>>> import numpy as np
>>> from numpy import linalg as LA
>>> np.set_printoptions(precision=2, suppress=True, linewidth=100, floatmode="fixed")
>>> A = np.load("mat.npy")
>>> A
array([[-4,  2,  0],
       [ 0,  0, -2],
       [ 4, -2,  1],
       [-4,  2, -1],
       [-4,  2,  0],
       [ 0,  0, -2]])
>>> vec = np.array([0, -3, 2])
>>> np.sign((A @ vec).round(6))
array([-1, -1,  1, -1, -1, -1])
>>> A @ (2 * vec)
array([-12,  -8,  16, -16, -12,  -8])
>>> A @ np.eye(3)[0]
array([-4.00,  0.00,  4.00, -4.00, -4.00,  0.00])
>>> A * vec
array([[ 0, -6,  0],
       [ 0,  0, -4],
       [ 0,  6,  2],
       [ 0, -6, -2],
       [ 0, -6,  0],
       [ 0,  0, -4]])
>>> ang = np.deg2rad(45)
>>> m1 = np.eye(6)
>>> m1[np.ix_([5, 0], [5, 0])] = [[np.cos(ang), -np.sin(ang)], [np.sin(ang), np.cos(ang)]]
>>> m1
array([[ 0.71,  0.00,  0.00,  0.00,  0.00,  0.71],
       [ 0.00,  1.00,  0.00,  0.00,  0.00,  0.00],
       [ 0.00,  0.00,  1.00,  0.00,  0.00,  0.00],
       [ 0.00,  0.00,  0.00,  1.00,  0.00,  0.00],
       [ 0.00,  0.00,  0.00,  0.00,  1.00,  0.00],
       [-0.71,  0.00,  0.00,  0.00,  0.00,  0.71]])
>>> Q, evecs = LA.qr(m1[:, :4])[0], LA.qr(m1[:, 4:])[0]
>>> s = LA.svd(Q.T @ evecs, compute_uv=False)
>>> s.round(2) + 0
array([0.00, 0.00])
>>> (s > 0.9).sum()
np.int64(0)
>>> round(LA.norm(Q @ Q.T - evecs @ evecs.T, 2), 2)
np.float64(1.0)
>>> rng = np.random.default_rng(691)
>>> labels = rng.permutation(6)
>>> labels
array([0, 3, 2, 4, 5, 1])
>>> M2 = m1[labels][:, labels]
>>> M2
array([[ 0.71,  0.00,  0.00,  0.00,  0.71,  0.00],
       [ 0.00,  1.00,  0.00,  0.00,  0.00,  0.00],
       [ 0.00,  0.00,  1.00,  0.00,  0.00,  0.00],
       [ 0.00,  0.00,  0.00,  1.00,  0.00,  0.00],
       [-0.71,  0.00,  0.00,  0.00,  0.71,  0.00],
       [ 0.00,  0.00,  0.00,  0.00,  0.00,  1.00]])
>>> f, r1 = m1[5], m1[1]
>>> f @ f
np.float64(1.0)
>>> f @ r1
np.float64(0.0)
>>> p = (f @ r1) / (f @ f) * f
>>> np.outer(f, r1)
array([[-0.00, -0.71, -0.00, -0.00, -0.00, -0.00],
       [ 0.00,  0.00,  0.00,  0.00,  0.00,  0.00],
       [ 0.00,  0.00,  0.00,  0.00,  0.00,  0.00],
       [ 0.00,  0.00,  0.00,  0.00,  0.00,  0.00],
       [ 0.00,  0.00,  0.00,  0.00,  0.00,  0.00],
       [ 0.00,  0.71,  0.00,  0.00,  0.00,  0.00]])
>>> (r1 - p) @ f
np.float64(0.0)
>>> np.round(LA.norm(f + r1) ** 2 + LA.norm(f - r1) ** 2, 2)
np.float64(4.0)
>>> r1 - p
array([0.00, 1.00, 0.00, 0.00, 0.00, 0.00])
